$ python -q
>>> import numpy as np
>>> np.set_printoptions(precision=2, suppress=True, linewidth=160, legacy="1.25")
>>> def tidy(a):
...     return np.round(a, 2) + 0
... 
>>> basis = np.array([[5, 2, 3, 0, 3],
...     [1, 3, 1, 0, 8],
...     [4, 8, 5, 7, 6],
...     [0, 9, 4, 1, 1],
...     [6, 8, 0, 3, 3]])
>>> rng = np.random.default_rng(2)
>>> m1 = (rng.random((11, 5)) < 0.25) @ basis
>>> m1
array([[ 0,  9,  4,  1,  1],
       [ 5, 11,  6,  7, 14],
       [ 1,  3,  1,  0,  8],
       [ 6,  8,  0,  3,  3],
       [ 0,  0,  0,  0,  0],
       [ 6, 17,  4,  4,  4],
       [ 5,  2,  3,  0,  3],
       [ 0,  0,  0,  0,  0],
       [ 0,  0,  0,  0,  0],
       [10, 25,  9, 11, 10],
       [ 0,  0,  0,  0,  0]])
>>> Xc = (m1 - m1.mean(axis=0)) / m1.std(axis=0)
>>> tidy(Xc.std(axis=0))
array([1., 1., 1., 1., 1.])
>>> np.argwhere(np.abs(Xc) > 2)
array([[1, 4],
       [9, 0],
       [9, 1],
       [9, 2],
       [9, 3]])
>>> beta = np.linalg.lstsq(np.delete(Xc, 0, axis=1), Xc[:, 0])[0]
>>> tidy(beta)
array([ 0.54, -0.2 ,  0.44,  0.11])
>>> tidy(1 - np.var(Xc[:, 0] - np.delete(Xc, 0, axis=1) @ beta))
0.75
>>> np.abs(beta).argmax()
0
>>> Xc = m1 - m1.mean(axis=0)
>>> Uu, sigma, Vt = np.linalg.svd(Xc, full_matrices=False)
>>> np.searchsorted(np.cumsum(sigma ** 2) / (sigma ** 2).sum(), 0.9) + 1
2
>>> tidy(Vt[0] * np.sign(Vt[0, np.abs(Vt[0]).argmax()]))
array([0.3 , 0.78, 0.27, 0.34, 0.34])
>>> (np.sign(Uu[:, 0]) == np.sign(Uu[0, 0])).astype(int)
array([1, 0, 1, 0, 1, 0, 1, 1, 1, 0, 1])
>>> np.linalg.matrix_rank(Xc)
5
>>> mat = np.loadtxt("test3.csv", delimiter=",")
>>> mat
array([[ 1.,  2.,  0.,  0.,  0.,  0.,  0.,  0.,  0.,  0.,  0.,  0.,  0.],
       [ 2.,  2.,  2.,  0.,  0.,  0.,  0.,  0.,  0.,  0.,  0.,  0.,  0.],
       [ 0.,  2., -5.,  2.,  0.,  0.,  0.,  0.,  0.,  0.,  0.,  0.,  0.],
       [ 0.,  0.,  2.,  0.,  2.,  0.,  0.,  0.,  0.,  0.,  0.,  0.,  0.],
       [ 0.,  0.,  0.,  2., -5.,  2.,  0.,  0.,  0.,  0.,  0.,  0.,  0.],
       [ 0.,  0.,  0.,  0.,  2., -4.,  2.,  0.,  0.,  0.,  0.,  0.,  0.],
       [ 0.,  0.,  0.,  0.,  0.,  2.,  0.,  2.,  0.,  0.,  0.,  0.,  0.],
       [ 0.,  0.,  0.,  0.,  0.,  0.,  2., -4.,  2.,  0.,  0.,  0.,  0.],
       [ 0.,  0.,  0.,  0.,  0.,  0.,  0.,  2.,  2.,  2.,  0.,  0.,  0.],
       [ 0.,  0.,  0.,  0.,  0.,  0.,  0.,  0.,  2.,  4.,  2.,  0.,  0.],
       [ 0.,  0.,  0.,  0.,  0.,  0.,  0.,  0.,  0.,  2., -3.,  2.,  0.],
       [ 0.,  0.,  0.,  0.,  0.,  0.,  0.,  0.,  0.,  0.,  2.,  4.,  2.],
       [ 0.,  0.,  0.,  0.,  0.,  0.,  0.,  0.,  0.,  0.,  0.,  2., -1.]])
>>> # symmetric
>>> t = np.radians(30)
>>> R = np.eye(13)
>>> R[10, 10] = R[7, 7] = np.cos(t)
>>> R[10, 7], R[7, 10] = -np.sin(t), np.sin(t)
>>> Y = mat @ R.T
>>> np.allclose(mat @ mat.T, Y @ Y.T)
True
>>> q, R = np.linalg.qr(mat)
>>> q.shape, R.shape
((13, 13), (13, 13))
>>> np.trace(q @ q.T)
13.0
